>>> import numpy as np
>>> np.set_printoptions(precision=1, suppress=True, linewidth=160)
>>> tidy = lambda a: np.round(a, 1) + 0
>>> data = np.array([[10, 2, 5, 4, 6],
...     [2, 0, 7, 6, 5],
...     [5, 7, 10, 6, 5],
...     [4, 6, 6, 0, 4],
...     [6, 5, 5, 4, 8]])
>>> A2 = data / np.sqrt((data ** 2).mean(axis=1, keepdims=True))
>>> tidy(np.linalg.norm(A2, axis=1))
array([2.2, 2.2, 2.2, 2.2, 2.2])
>>> E = np.array([[0, 0, 0, 0], [0, 0, 1, 1], [0, 1, 0, 1], [0, 1, 1, 0]])
>>> [round(float(x), 1) for x in np.linalg.svd(E, compute_uv=False)[:3]]
[2.0, 1.0, 1.0]
>>> tidy(np.linalg.eigvals(E).sum().real)
np.float64(0.0)
>>> print(tidy(np.linalg.det(2 * E)), tidy(np.linalg.det(E)))
0.0 0.0
>>> np.einsum("ij,ji->", E, E)
np.int64(6)
>>> proj = np.triu(np.array([[-2, -1, -3, 0], [2, -2, -3, -1], [-3, -2, 2, 3], [1, 0, 0, -1]]), 1) + np.eye(4)
>>> A2 = proj @ E @ np.linalg.inv(proj)
>>> tidy(np.poly(A2))
array([ 1.,  0., -3., -2.,  0.])
>>> A2
array([[  0.,  -3., -10.,  23.],
       [  0.,  -4., -12.,  30.],
       [  0.,   4.,  15., -40.],
       [  0.,   1.,   4., -11.]])
>>> E @ E
array([[0, 0, 0, 0],
       [0, 2, 1, 1],
       [0, 1, 2, 1],
       [0, 1, 1, 2]])
>>> L = np.diag(E.sum(axis=1)) - E
>>> print(tidy(np.linalg.eigvalsh(L)))
[0. 0. 3. 3.]
>>> (np.linalg.eigvalsh(L) < 1e-8).sum()
np.int64(2)
>>> np.linalg.matrix_rank(L)
np.int64(2)
>>> J = np.loadtxt("w.csv", delimiter=",")
>>> J
array([[ 2.4,  0.8, -1. ,  1.1, -4.7,  4.1],
       [-3.1, -1.1, -3.5, -1.8,  1.4,  3.8],
       [ 2.5,  1.4, -0.7,  0.5, -8.2,  3.7],
       [-5.5, -0.3, -3.4, -1.1,  3.1,  4.3],
       [-4.5, -1.8, -2.9, -1.1,  1.5,  4.6],
       [ 4.8,  6.6,  5.6,  5.5,  0.1, -4.5],
       [ 5.2,  7.1,  5.6,  5. , -0.4, -3.8],
       [ 4.7,  5.9,  5.1,  6.5, -0.7, -4.9],
       [ 5.5,  0.3,  0.3, -0.8, -3.7,  3.7],
       [ 4.1,  1.9, -0.2, -0.2, -5.6,  3.6],
       [ 5.7,  0.8, -0.2,  1.9, -4. ,  2.8],
       [ 2.8,  7.3,  4.1,  6.6,  0.2, -3.8],
       [ 4. ,  2.4, -0.2, -0.7, -5.8,  4.9],
       [-3.8, -2.3, -6.6, -0.2,  1.7,  2.3],
       [ 3.6,  3.1, -1.4, -1.1, -4.3,  4.7],
       [ 4.7,  2.6,  0.4,  0.5, -4.5,  4.6],
       [ 4.8,  4.3,  5.3,  7.4,  0.4, -1.5],
       [ 3. ,  8.3,  4. ,  6.3, -0.7, -4.7],
       [ 3. ,  8.2,  4.7,  5.7,  2.2, -4.5],
       [-5.4, -3.4, -3.3, -1.7,  1.9,  4.1],
       [ 4.4,  5.3,  2. ,  6.9,  0.2, -4.6],
       [-6.5,  0.3, -5.5, -0.7,  1.4,  4. ],
       [ 4.2,  2.1,  0.3,  0. , -2.5,  4.5]])
>>> vec = np.array([3, -1, -2, 0, -3, -3])
>>> rhs = J @ vec
>>> tidy(np.linalg.pinv(J) @ J)
array([[1., 0., 0., 0., 0., 0.],
       [0., 1., 0., 0., 0., 0.],
       [0., 0., 1., 0., 0., 0.],
       [0., 0., 0., 1., 0., 0.],
       [0., 0., 0., 0., 1., 0.],
       [0., 0., 0., 0., 0., 1.]])
>>> try:
...     np.linalg.solve(J, rhs)
... except np.linalg.LinAlgError as e:
...     print(repr(e))
... 
LinAlgError('Last 2 dimensions of the array must be square')
>>> tidy(np.linalg.solve(J.T @ J, J.T @ rhs))
array([ 3., -1., -2.,  0., -3., -3.])
>>> rng = np.random.default_rng(261226)
>>> rhs = rhs + 0.3 * rng.normal(size=23)
>>> tidy(rhs)
array([ 10.5, -16.3,  21. , -31.3, -24.1,  10.2,   9.8,  14.4,  15.7,  16.9,  20.2,   3.7,  12.5,  -8. ,   8.9,  10.5,   2.7,   9. ,  -1.5, -24.2,  17.3,
       -24.7,   4.1])
>>> b, *_ = np.linalg.lstsq(J, rhs)
>>> tidy(b)
array([ 3., -1., -2.,  0., -3., -3.])
>>> b.round()
array([ 3., -1., -2.,  0., -3., -3.])
>>> print(tidy(np.linalg.norm(rhs - J @ b)))
0.9
>>> Xc = J - J.mean(axis=0)
>>> left, s, VT = np.linalg.svd(Xc, full_matrices=False)
>>> np.abs(left[:, 0]).argmax()
np.int64(19)
>>> tidy(s)
array([34.8, 20.8,  6.3,  5.9,  4.3,  3.4])
>>> tidy(Xc.mean(axis=0))
array([0., 0., 0., 0., 0., 0.])
>>> np.searchsorted(np.cumsum(s ** 2) / (s ** 2).sum(), 0.9) + 1
np.int64(2)
>>> tidy(s ** 2 / (s ** 2).sum())
array([0.7, 0.2, 0. , 0. , 0. , 0. ])
>>> proj = J @ np.linalg.solve(J.T @ J, J.T)
>>> np.allclose(proj @ proj, proj)
True
>>> tidy(np.diag(proj))
array([0.2, 0.1, 0.6, 0.3, 0.2, 0.1, 0.2, 0.1, 0.2, 0.1, 0.3, 0.2, 0.2, 0.5, 0.3, 0.2, 0.6, 0.3, 0.3, 0.2, 0.4, 0.4, 0.2])
>>> d = np.linalg.norm(J[:, None] - J[None], axis=-1)
>>> np.linalg.matrix_rank(d ** 2)
np.int64(8)
>>> np.unravel_index(d.round(6).argmax(), d.shape)
(np.int64(6), np.int64(19))
>>> d.shape
(23, 23)
>>> d.mean(axis=1).argmax()
np.int64(21)
>>> f = np.array([2, 3, 2, -2, 1])
>>> A2 = data + np.outer(f, np.eye(5)[2])
>>> A2
array([[10.,  2.,  7.,  4.,  6.],
       [ 2.,  0., 10.,  6.,  5.],
       [ 5.,  7., 12.,  6.,  5.],
       [ 4.,  6.,  4.,  0.,  4.],
       [ 6.,  5.,  6.,  4.,  8.]])
>>> tidy(np.linalg.det(A2) / np.linalg.det(data)), tidy(1 + np.linalg.solve(data, f)[2])
(np.float64(0.8), np.float64(0.8))
>>> m1 = np.array([[1, -3, 8, -9, -9, -6], [5, 8, 0, -3, -3, -9], [2, -2, 5, -8, 9, -8]])
>>> W1 = np.array([[-5, 3, 1, -4, -4, 0],
...     [-2, 9, 8, -1, -8, -7],
...     [-3, 1, 9, 4, -4, 7],
...     [-8, -1, -4, -3, -8, 2],
...     [4, 7, -1, 8, -3, -4],
...     [7, 8, -5, -3, -5, -1]])
>>> b = np.array([3, -2, -1, 1, 3, -2])
>>> H = np.maximum(m1 @ W1 + b, 0)
>>> print(H)
[[  0   0 123   5 120  99]
 [  0   0 128   0   0   0]
 [ 26   0  93 135  68   3]]
>>> tidy((H > 0).mean(axis=0))
array([0.3, 0. , 1. , 0.7, 0.7, 0.7])
>>> np.linalg.matrix_rank(H)
np.int64(3)
>>> basis = np.array([[3, 2], [0, 2], [0, 3], [2, 1], [0, 0], [2, 2]])
>>> W1 @ basis
array([[-23,  -5],
       [-22,  23],
       [ 13,  41],
       [-26, -29],
       [ 20,  19],
       [ 13,  10]])
>>> A2 = m1 + rng.integers(-2, 3, (3, 1)) @ rng.integers(-2, 3, (1, 6))
>>> A2
array([[ -1,   1,  10, -11,  -5,  -4],
       [  4,  10,   1,  -4,  -1,  -8],
       [  2,  -2,   5,  -8,   9,  -8]])
>>> A2 - m1
array([[-2,  4,  2, -2,  4,  2],
       [-1,  2,  1, -1,  2,  1],
       [ 0,  0,  0,  0,  0,  0]])
>>> tidy(np.linalg.svd(A2 - m1, compute_uv=False))
array([7.7, 0. , 0. ])
>>> print(np.abs(A2 - m1).sum(axis=1))
[16  8  0]
>>> np.linalg.matrix_rank(A2 - m1, tol=1e-8)
np.int64(1)
>>> gram = m1.T @ m1
>>> tidy(np.linalg.svd(m1, compute_uv=False) ** 2)
array([400.8, 170.4, 130.8])
>>> tidy(np.linalg.eigvalsh(gram)[::-1])
array([400.8, 170.4, 130.8,   0. ,   0. ,   0. ])
>>> (m1 @ m1.T).shape
(3, 3)
>>> gram
array([[  30,   33,   18,  -40,   -6,  -67],
       [  33,   77,  -34,   19,  -15,  -38],
       [  18,  -34,   89, -112,  -27,  -88],
       [ -40,   19, -112,  154,   18,  145],
       [  -6,  -15,  -27,   18,  171,    9],
       [ -67,  -38,  -88,  145,    9,  181]])
>>> print(np.diag(gram))
[ 30  77  89 154 171 181]
>>> feats = np.load("x.npy")
>>> feats
array([[0, 1, 1, 1, 1],
       [1, 0, 1, 1, 0],
       [1, 1, 0, 0, 1],
       [1, 1, 0, 0, 1],
       [1, 0, 1, 1, 0]])
>>> z = rng.permutation(5)
>>> z
array([1, 3, 2, 4, 0])
>>> A2 = feats[z][:, z]
>>> np.diag(A2)
array([0, 0, 0, 0, 0])
>>> np.allclose(A2, feats)
False
>>> tidy(np.sort(np.abs(np.linalg.eigvals(A2))))
array([0. , 0. , 1.2, 2. , 3.2])
>>> tidy(np.linalg.det(A2)), tidy(np.linalg.det(feats[z]))
(np.float64(0.0), np.float64(0.0))
>>> print(tidy(np.linalg.eigvals(feats).sum().real))
0.0
>>> print(np.einsum("ij,ji->", feats, feats))
16
>>> W0 = np.load("dump.npy")
>>> W0
array([[-2,  0,  0,  0,  0],
       [ 0,  2,  0,  0,  0],
       [ 0,  0,  0,  0,  0],
       [ 0,  0,  0, -2,  0],
       [ 0,  0,  0,  0,  0]])
>>> W0 @ W0.T
array([[4, 0, 0, 0, 0],
       [0, 4, 0, 0, 0],
       [0, 0, 0, 0, 0],
       [0, 0, 0, 4, 0],
       [0, 0, 0, 0, 0]])
>>> tidy(np.linalg.svd(W0, compute_uv=False))
array([2., 2., 2., 0., 0.])
>>> W0.T @ W0
array([[4, 0, 0, 0, 0],
       [0, 4, 0, 0, 0],
       [0, 0, 0, 0, 0],
       [0, 0, 0, 4, 0],
       [0, 0, 0, 0, 0]])
>>> tidy(np.linalg.norm(W0, axis=0))
array([2., 2., 0., 2., 0.])
>>> W0[:, 4] @ W0[:, 1]
np.int64(0)
>>> basis = np.array([[0.1, 0.1, 0.4, 1.0], [0.6, 0.0, 1.2, -0.7], [-0.5, 2.0, 1.2, -0.9]])
>>> A = np.array([[3, 1, 0],
...     [2, 0, 3],
...     [1, 1, 2],
...     [0, 2, 1],
...     [3, 1, 2],
...     [1, 1, 2],
...     [1, 0, 3],
...     [0, 1, 3],
...     [2, 2, 1],
...     [0, 1, 3],
...     [1, 0, 1],
...     [3, 3, 3],
...     [2, 0, 2],
...     [3, 1, 1],
...     [2, 3, 3],
...     [2, 1, 3],
...     [2, 3, 1],
...     [1, 1, 2]]) @ basis + 0.3 * rng.normal(size=(18, 4))
>>> tidy(A)
array([[ 1. ,  0.6,  1.9,  2.3],
       [-1.2,  6.3,  4.4, -0.6],
       [-0.8,  4. ,  3.6, -1.6],
       [ 0.5,  1.9,  3.5, -2.2],
       [-0.1,  4.5,  4.5,  1.2],
       [ 0. ,  4.1,  4.3, -1.5],
       [-1.5,  6. ,  3.6, -1.4],
       [-0.9,  5.9,  4.6, -3.4],
       [ 0. ,  1.9,  4.7, -0.2],
       [-0.9,  6. ,  4.7, -3.3],
       [-0.3,  2.1,  1.6,  0.4],
       [ 0.9,  5.9,  8. , -2.1],
       [-0.8,  4.2,  3. , -0.2],
       [ 0.3,  2. ,  3.4,  1.2],
       [ 0.8,  5.6,  7.6, -2.9],
       [-1. ,  6.4,  5.8, -1.5],
       [ 1.1,  2.7,  5.8, -0.8],
       [-0.4,  4.3,  4.2, -2. ]])
>>> q, vecs = np.linalg.qr(A[:, :1])[0], np.linalg.qr(A[:, 1:])[0]
>>> s = np.linalg.svd(q.T @ vecs, compute_uv=False)
>>> tidy(s)
array([0.9])
>>> tidy(np.degrees(np.arccos(s.clip(0, 1))))
array([23.9])
